$ python3 -q
>>> import numpy as np
>>> np.set_printoptions(precision=2, suppress=True, linewidth=200, sign=" ")
>>> rnd = lambda a: np.round(a, 2) + 0
>>> E = np.loadtxt("run17.csv", delimiter=",")
>>> rnd(E)
array([[-5.03, -2.14,  8.37],
       [ 6.73, -2.01, -7.12],
       [-5.74, -0.76,  8.15],
       [-2.07, -6.  ,  7.73],
       [ 4.12,  3.57, -8.38],
       [ 4.7 ,  2.69, -8.41],
       [-2.24, -5.83,  7.81],
       [-0.53,  7.99, -5.99],
       [ 4.56,  2.92, -8.41],
       [-5.73, -0.78,  8.16],
       [ 4.7 ,  2.69, -8.41]])
>>> # rows and columns are dependent
>>> left, s, Vh = np.linalg.svd(E)
>>> evecs = Vh[:(s > 1e-8).sum()]
>>> rng = np.random.default_rng(996939)
>>> x0 = E[0] + -2 * E[1] + rng.integers(2) * np.eye(3)[0]
>>> rnd(x0)
array([-17.48,   1.88,  22.62])
>>> rnd(np.linalg.norm(x0 - evecs.T @ evecs @ x0))
np.float64(0.71)
>>> np.allclose(evecs.T @ evecs @ x0, x0)
False
>>> rnd(evecs.T @ evecs)
array([[ 0.5 , -0.32, -0.38],
       [-0.32,  0.8 , -0.25],
       [-0.38, -0.25,  0.71]])
>>> Xc = E - E.mean(axis=0)
>>> evecs = np.linalg.svd(Xc)[2][:2]
>>> A2 = Xc - Xc @ evecs.T @ evecs
>>> rnd(np.linalg.norm(A2) / np.linalg.norm(Xc))
np.float64(0.0)
>>> rnd((Xc @ evecs.T).std(axis=0))
array([ 9.41,  3.3 ])
>>> rnd(A2.std(axis=0))
array([ 0.,  0.,  0.])
>>> rnd(np.diag(evecs.T @ evecs))
array([ 0.5 ,  0.8 ,  0.71])
>>> K = np.load("data.npy")
>>> K
array([[-0.66, -1.45, -0.68],
       [-0.8 , -1.2 , -0.4 ],
       [ 2.1 ,  0.6 ,  1.7 ],
       [-0.7 , -1.4 , -0.5 ]])
>>> A2 = K + rng.integers(-2, 3, (4, 2)) @ rng.integers(-2, 3, (2, 3))
>>> A2
array([[-2.66, -2.45, -0.68],
       [ 1.2 ,  1.8 ,  3.6 ],
       [ 6.1 ,  2.6 ,  1.7 ],
       [ 1.3 ,  1.6 ,  3.5 ]])
>>> rnd(np.linalg.svd(A2 - K, compute_uv=False))
array([ 8.31,  3.73,  0.  ])
